In [1]: import numpy as np

In [2]: np.set_printoptions(precision=2, suppress=True, linewidth=120, sign=" ")

In [3]: X = np.load("run2.npy")

In [4]: X
Out[4]: 
array([[-29.68, -37.62,  21.74,   7.95, -25.76,  17.79],
       [-28.69, -36.43,  20.95,   7.81, -25.01,  17.14],
       [-27.38, -34.86,  19.9 ,   7.61, -24.01,  16.28],
       [-22.9 , -29.46,  16.35,   6.9 , -20.59,  13.34],
       [-18.54, -24.14,  12.93,   6.15, -17.2 ,  10.5 ],
       [-11.64, -15.58,   7.71,   4.77, -11.69,   6.08],
       [-11.21, -15.03,   7.39,   4.67, -11.34,   5.81],
       [ -9.87, -13.33,   6.41,   4.36, -10.22,   4.96],
       [ -9.63, -13.03,   6.24,   4.3 , -10.03,   4.82],
       [ -3.64,  -5.17,   2.11,   2.51,  -4.72,   1.23],
       [ -3.48,  -4.95,   2.01,   2.45,  -4.57,   1.14],
       [ -3.47,  -4.93,   2.  ,   2.44,  -4.55,   1.13],
       [ -3.34,  -4.75,   1.92,   2.39,  -4.43,   1.06],
       [ -2.96,  -4.23,   1.68,   2.23,  -4.04,   0.85],
       [ -2.44,  -3.5 ,   1.37,   2.  ,  -3.51,   0.58],
       [ -1.82,  -2.63,   1.01,   1.68,  -2.83,   0.29],
       [ -0.24,  -0.31,   0.17,   0.41,  -0.6 ,  -0.14],
       [  0.14,   0.09,  -0.19,  -0.28,   0.44,   0.17],
       [  0.16,   0.1 ,  -0.22,  -0.32,   0.5 ,   0.19],
       [  0.2 ,   0.11,  -0.3 ,  -0.39,   0.63,   0.25],
       [  0.21,   0.11,  -0.31,  -0.4 ,   0.64,   0.25],
       [  0.24,   0.11,  -0.37,  -0.44,   0.73,   0.29],
       [  0.41,   0.11,  -0.7 ,  -0.62,   1.12,   0.42],
       [  0.45,   0.11,  -0.78,  -0.65,   1.19,   0.44],
       [  0.67,   0.13,  -1.2 ,  -0.77,   1.56,   0.51],
       [  1.02,   0.2 ,  -1.85,  -0.87,   2.04,   0.52],
       [  1.29,   0.28,  -2.31,  -0.92,   2.35,   0.5 ],
       [  1.48,   0.34,  -2.62,  -0.94,   2.56,   0.46],
       [  2.38,   0.7 ,  -4.05,  -0.99,   3.44,   0.22],
       [  2.95,   0.98,  -4.93,  -1.  ,   3.96,   0.02],
       [  3.52,   1.27,  -5.77,  -1.  ,   4.45,  -0.2 ],
       [  5.12,   2.16,  -8.07,  -0.95,   5.75,  -0.89],
       [  5.61,   2.46,  -8.76,  -0.93,   6.14,  -1.12],
       [  7.9 ,   3.9 , -11.9 ,  -0.83,   7.9 ,  -2.24],
       [ 10.91,   5.92, -15.9 ,  -0.66,  10.13,  -3.81],
       [ 10.95,   5.95, -15.95,  -0.66,  10.15,  -3.83],
       [ 11.99,   6.67, -17.31,  -0.6 ,  10.91,  -4.39],
       [ 12.52,   7.04, -18.  ,  -0.57,  11.3 ,  -4.68],
       [ 13.01,   7.39, -18.63,  -0.54,  11.65,  -4.94],
       [ 15.66,   9.29, -22.04,  -0.38,  13.55,  -6.4 ]])

In [5]: # rows and columns are dependent

In [6]: np.count_nonzero(X)
Out[6]: np.int64(240)

In [7]: np.linalg.matrix_rank(X)
Out[7]: np.int64(3)

In [8]: np.round(np.linalg.svd(X, compute_uv=False), 2) + 0
Out[8]: array([ 144.27,   32.03,    8.84,    0.  ,    0.  ,    0.  ])

In [9]: np.zeros(40, 6)
Traceback (most recent call last):
  Cell In[9], line 1
    np.zeros(40, 6)
TypeError: Cannot interpret '6' as a data type


In [10]: np.unravel_index(np.abs(X).argmax(), X.shape)
Out[10]: (np.int64(0), np.int64(1))
